In [1]: import numpy as np

In [2]: from numpy import linalg as LA

In [3]: np.set_printoptions(precision=4, suppress=True, linewidth=160)

In [4]: rd = lambda a: np.round(a, 4) + 0

In [5]: arr = np.load("dump.npy")

In [6]: arr
Out[6]: 
array([[5., 1., 1., 1., 1., 1., 1.],
       [1., 5., 1., 1., 1., 1., 1.],
       [1., 1., 5., 1., 1., 1., 1.],
       [1., 1., 1., 5., 1., 1., 1.],
       [1., 1., 1., 1., 5., 1., 1.],
       [1., 1., 1., 1., 1., 5., 1.],
       [1., 1., 1., 1., 1., 1., 5.]])

In [7]: low = LA.cholesky(arr)

In [8]: arr / np.sqrt(np.outer(np.diag(arr), np.diag(arr)))
Out[8]: 
array([[1. , 0.2, 0.2, 0.2, 0.2, 0.2, 0.2],
       [0.2, 1. , 0.2, 0.2, 0.2, 0.2, 0.2],
       [0.2, 0.2, 1. , 0.2, 0.2, 0.2, 0.2],
       [0.2, 0.2, 0.2, 1. , 0.2, 0.2, 0.2],
       [0.2, 0.2, 0.2, 0.2, 1. , 0.2, 0.2],
       [0.2, 0.2, 0.2, 0.2, 0.2, 1. , 0.2],
       [0.2, 0.2, 0.2, 0.2, 0.2, 0.2, 1. ]])

In [9]: rd(np.prod(np.diag(low)) ** 2), rd(LA.det(arr))
Out[9]: (np.float64(45056.0), np.float64(45056.0))

In [10]: rd(low @ low.T)
Out[10]: 
array([[5., 1., 1., 1., 1., 1., 1.],
       [1., 5., 1., 1., 1., 1., 1.],
       [1., 1., 5., 1., 1., 1., 1.],
       [1., 1., 1., 5., 1., 1., 1.],
       [1., 1., 1., 1., 5., 1., 1.],
       [1., 1., 1., 1., 1., 5., 1.],
       [1., 1., 1., 1., 1., 1., 5.]])

In [11]: w, V = LA.eigh(arr)

In [12]: rd(LA.eigvalsh(arr @ arr))
Out[12]: array([ 16.,  16.,  16.,  16.,  16.,  16., 121.])

In [13]: print(rd(w))
[ 4.  4.  4.  4.  4.  4. 11.]

In [14]: rd(V.T @ V)
Out[14]: 
array([[1., 0., 0., 0., 0., 0., 0.],
       [0., 1., 0., 0., 0., 0., 0.],
       [0., 0., 1., 0., 0., 0., 0.],
       [0., 0., 0., 1., 0., 0., 0.],
       [0., 0., 0., 0., 1., 0., 0.],
       [0., 0., 0., 0., 0., 1., 0.],
       [0., 0., 0., 0., 0., 0., 1.]])

In [15]: x = np.ones(7)

In [16]: for _ in range(4):
    ...:     x = arr @ x
    ...:     x /= LA.norm(x)
    ...:     print(round(x @ arr @ x, 4))
    ...: 
11.0
11.0
11.0
11.0

In [17]: rd(x)
Out[17]: array([0.378, 0.378, 0.378, 0.378, 0.378, 0.378, 0.378])

In [18]: w, V = LA.eigh(arr)

In [19]: x = np.array([-2, -1, -3, 1, 3, 0, 2])

In [20]: print(rd(V * np.abs(w) @ V.T))
[[5. 1. 1. 1. 1. 1. 1.]
 [1. 5. 1. 1. 1. 1. 1.]
 [1. 1. 5. 1. 1. 1. 1.]
 [1. 1. 1. 5. 1. 1. 1.]
 [1. 1. 1. 1. 5. 1. 1.]
 [1. 1. 1. 1. 1. 5. 1.]
 [1. 1. 1. 1. 1. 1. 5.]]

In [21]: rd(V * np.sqrt(w) @ V.T)
Out[21]: 
array([[2.1881, 0.1881, 0.1881, 0.1881, 0.1881, 0.1881, 0.1881],
       [0.1881, 2.1881, 0.1881, 0.1881, 0.1881, 0.1881, 0.1881],
       [0.1881, 0.1881, 2.1881, 0.1881, 0.1881, 0.1881, 0.1881],
       [0.1881, 0.1881, 0.1881, 2.1881, 0.1881, 0.1881, 0.1881],
       [0.1881, 0.1881, 0.1881, 0.1881, 2.1881, 0.1881, 0.1881],
       [0.1881, 0.1881, 0.1881, 0.1881, 0.1881, 2.1881, 0.1881],
       [0.1881, 0.1881, 0.1881, 0.1881, 0.1881, 0.1881, 2.1881]])

In [22]: x @ arr @ x / (x @ x), rd(w[0]), w[-1]
Out[22]: (np.float64(4.0), np.float64(4.0), np.float64(11.0))

In [23]: print(rd(LA.eigvalsh(arr[1:, 1:])))
[ 4.  4.  4.  4.  4. 10.]

In [24]: data = np.diag(3 * np.array([0, 2, -2, -2])) + np.array([[0, 1, 4, 2], [2, 1, 0, 0], [4, 1, 4, 1], [1, 1, 0, 4]])

In [25]: data
Out[25]: 
array([[ 0,  1,  4,  2],
       [ 2,  7,  0,  0],
       [ 4,  1, -2,  1],
       [ 1,  1,  0, -2]])

In [26]: w, V = LA.eig(data)

In [27]: rd(np.prod(w))
Out[27]: np.float64(240.0)

In [28]: rd(np.sort(LA.eigvals(data @ data)))
Out[28]: array([ 4.8041,  7.7536, 26.8499, 57.5924])

In [29]: rd(np.sort(LA.eigvals(data.T)))
Out[29]: array([-5.1817, -2.1918,  2.7845,  7.589 ])

In [30]: rd(np.sort(LA.eigvals(LA.inv(data))))
Out[30]: array([-0.4562, -0.193 ,  0.1318,  0.3591])

In [31]: x = np.array([-3, 4, -8, 2])

In [32]: h1 = np.maximum(data @ x, 0)

In [33]: print(data.T @ h1)
[ 84 164 -20  10]

In [34]: h1
Out[34]: array([ 0, 22, 10,  0])

In [35]: rd(np.tanh(data @ x))
Out[35]: array([-1.    ,  1.    ,  1.    , -0.9951])

In [36]: data * (h1 > 1e-9)[:, None]
Out[36]: 
array([[ 0,  0,  0,  0],
       [ 2,  7,  0,  0],
       [ 4,  1, -2,  1],
       [ 0,  0,  0,  0]])

In [37]: proj = np.triu(np.array([[0, 0, -1, -2], [-2, 2, 2, -1], [0, 1, 1, 1], [-1, -2, 1, 1]]), 1) + np.eye(4)

In [38]: B = proj @ data @ LA.inv(proj)

In [39]: rd(LA.det(B))
Out[39]: np.float64(240.0)

In [40]: LA.matrix_rank(B)
Out[40]: np.int64(4)

In [41]: B
Out[41]: 
array([[ -6.,  -2.,   4., -13.],
       [  9.,   8., -11.,  41.],
       [  5.,   2.,  -1.,  12.],
       [  1.,   1.,  -1.,   2.]])

In [42]: rng = np.random.default_rng(243200)

In [43]: idx = rng.permutation(4)

In [44]: B = data[:, idx] * rng.choice([-1, 1], 4)

In [45]: print(B)
[[ 0 -1 -2 -4]
 [ 2 -7  0  0]
 [ 4 -1 -1  2]
 [ 1 -1  2  0]]

In [46]: Uu, _, Vh = LA.svd(data.T @ B)

In [47]: idx
Out[47]: array([0, 1, 3, 2])

In [48]: u = np.array([-5, 2, 2, 1])

In [49]: B = data + np.outer(u, np.eye(4)[2])

In [50]: LA.matrix_rank(B - data)
Out[50]: np.int64(1)

In [51]: rd(LA.det(B) / LA.det(data)), rd(1 + LA.solve(data, u)[2])
Out[51]: (np.float64(-0.1375), np.float64(-0.1375))

In [52]: feats = np.load("sample15.npy")

In [53]: feats
Out[53]: 
array([[-7,  6,  8, -7,  6,  2,  9,  4, -9, -7],
       [-6, -6,  3,  2, -9, -8, -3, -2, -3, -9],
       [ 3, -6, -4, -3, -9, -6, -9, -7, -7,  2]])

In [54]: th = np.radians(45)

In [55]: Rm = np.eye(10)

In [56]: Rm[0, 0] = Rm[4, 4] = np.cos(th)

In [57]: Rm[0, 4], Rm[4, 0] = -np.sin(th), np.sin(th)

In [58]: rd(Rm)
Out[58]: 
array([[ 0.7071,  0.    ,  0.    ,  0.    , -0.7071,  0.    ,  0.    ,  0.    ,  0.    ,  0.    ],
       [ 0.    ,  1.    ,  0.    ,  0.    ,  0.    ,  0.    ,  0.    ,  0.    ,  0.    ,  0.    ],
       [ 0.    ,  0.    ,  1.    ,  0.    ,  0.    ,  0.    ,  0.    ,  0.    ,  0.    ,  0.    ],
       [ 0.    ,  0.    ,  0.    ,  1.    ,  0.    ,  0.    ,  0.    ,  0.    ,  0.    ,  0.    ],
       [ 0.7071,  0.    ,  0.    ,  0.    ,  0.7071,  0.    ,  0.    ,  0.    ,  0.    ,  0.    ],
       [ 0.    ,  0.    ,  0.    ,  0.    ,  0.    ,  1.    ,  0.    ,  0.    ,  0.    ,  0.    ],
       [ 0.    ,  0.    ,  0.    ,  0.    ,  0.    ,  0.    ,  1.    ,  0.    ,  0.    ,  0.    ],
       [ 0.    ,  0.    ,  0.    ,  0.    ,  0.    ,  0.    ,  0.    ,  1.    ,  0.    ,  0.    ],
       [ 0.    ,  0.    ,  0.    ,  0.    ,  0.    ,  0.    ,  0.    ,  0.    ,  1.    ,  0.    ],
       [ 0.    ,  0.    ,  0.    ,  0.    ,  0.    ,  0.    ,  0.    ,  0.    ,  0.    ,  1.    ]])

In [59]: B = feats @ Rm.T

In [60]: np.allclose(feats @ feats.T, B @ B.T)
Out[60]: True

In [61]: rd(LA.svd(feats, compute_uv=False)), rd(LA.svd(B, compute_uv=False))
Out[61]: (array([25.6347, 19.7768, 10.9425]), array([25.6347, 19.7768, 10.9425]))

In [62]: rd(B)
Out[62]: 
array([[ -9.1924,   6.    ,   8.    ,  -7.    ,  -0.7071,   2.    ,   9.    ,   4.    ,  -9.    ,  -7.    ],
       [  2.1213,  -6.    ,   3.    ,   2.    , -10.6066,  -8.    ,  -3.    ,  -2.    ,  -3.    ,  -9.    ],
       [  8.4853,  -6.    ,  -4.    ,  -3.    ,  -4.2426,  -6.    ,  -9.    ,  -7.    ,  -7.    ,   2.    ]])

In [63]: rd(np.abs(B - feats).max(axis=0))
Out[63]: array([8.1213, 0.    , 0.    , 0.    , 6.7071, 0.    , 0.    , 0.    , 0.    , 0.    ])

In [64]: print(rd(LA.det(Rm)), rd(np.trace(Rm)))
1.0 9.4142

In [65]: B = np.array([[-5, 2, -7],
    ...:     [9, 3, -8],
    ...:     [0, 7, 7],
    ...:     [4, -8, -6],
    ...:     [0, -6, 5],
    ...:     [1, 8, 9],
    ...:     [-8, 0, -3],
    ...:     [-7, -4, 8],
    ...:     [6, 7, 8],
    ...:     [-8, 9, 8]])

In [66]: np.einsum("ik,kj->ij", feats, B)
Out[66]: 
array([[ -35,  -46,   24],
       [  68, -129, -121],
       [ -24,  -13, -151]])

In [67]: feats @ B
Out[67]: 
array([[ -35,  -46,   24],
       [  68, -129, -121],
       [ -24,  -13, -151]])

In [68]: np.vstack([feats, B.T]).shape
Out[68]: (6, 10)

In [69]: LA.matrix_rank(np.vstack([feats, B.T]))
Out[69]: np.int64(6)

In [70]: np.einsum("ij,ij->i", feats, feats)
Out[70]: array([465, 333, 370])

In [71]: print(feats.sum(axis=0))
[-10  -6   7  -8 -12 -12  -3  -5 -19 -14]

In [72]: feats.shape
Out[72]: (3, 10)

In [73]: feats[:, 10]
IndexError: index 10 is out of bounds for axis 1 with size 10


In [74]: feats.sum(axis=1)
Out[74]: array([  5, -41, -46])

In [75]: np.diff(feats, axis=0)
Out[75]: 
array([[  1, -12,  -5,   9, -15, -10, -12,  -6,   6,  -2],
       [  9,   0,  -7,  -5,   0,   2,  -6,  -5,  -4,  11]])

In [76]: feats - feats[0]
Out[76]: 
array([[  0,   0,   0,   0,   0,   0,   0,   0,   0,   0],
       [  1, -12,  -5,   9, -15, -10, -12,  -6,   6,  -2],
       [ 10, -12, -12,   4, -15,  -8, -18, -11,   2,   9]])

In [77]: feats[3]
IndexError: index 3 is out of bounds for axis 0 with size 3


In [78]: rd(LA.norm(feats))
Out[78]: np.float64(34.176)

In [79]: K = np.array([[10.0, -0.6, 0.0],
    ...:     [-20.0, -0.4, -0.3],
    ...:     [6.0, -1.3, -0.6],
    ...:     [22.0, 1.6, -0.1],
    ...:     [-24.0, 1.9, 0.4]])

In [80]: x = np.array([2, -2, 2])

In [81]: print(rd((K * x).sum(axis=1)))
[ 21.2 -39.8  13.4  40.6 -51. ]

In [82]: (K @ x).argmax()
Out[82]: np.int64(3)

In [83]: K * x
Out[83]: 
array([[ 20. ,   1.2,   0. ],
       [-40. ,   0.8,  -0.6],
       [ 12. ,   2.6,  -1.2],
       [ 44. ,  -3.2,  -0.2],
       [-48. ,  -3.8,   0.8]])

In [84]: rd(np.einsum("ij,j->i", K, x))
Out[84]: array([ 21.2, -39.8,  13.4,  40.6, -51. ])

In [85]: LA.norm(K @ x) <= LA.norm(K, 2) * LA.norm(x) + 1e-9
Out[85]: np.True_

In [86]: print(rd(K @ np.ones(3)))
[  9.4 -20.7   4.1  23.5 -21.7]

In [87]: X = np.load("arr.npy")

In [88]: print(rd(X))
[[ 0.0769 -0.0769 -0.2308  0.0769 -0.0769]
 [-0.0769  0.0769  0.2308 -0.0769  0.0769]
 [-0.2308  0.2308  0.6923 -0.2308  0.2308]
 [ 0.0769 -0.0769 -0.2308  0.0769 -0.0769]
 [-0.0769  0.0769  0.2308 -0.0769  0.0769]]

In [89]: w, V = LA.eigh(X)

In [90]: x = np.array([2, 3, 3, 1, 5])

In [91]: (np.sign(V[:, -1].round(6)) == np.sign(V[0, -1].round(6))).astype(int)
Out[91]: array([1, 0, 0, 1, 0])

In [92]: rd(x @ X @ x / (x @ x)), rd(w[0]), rd(w[-1])
Out[92]: (np.float64(0.3141), np.float64(0.0), np.float64(1.0))
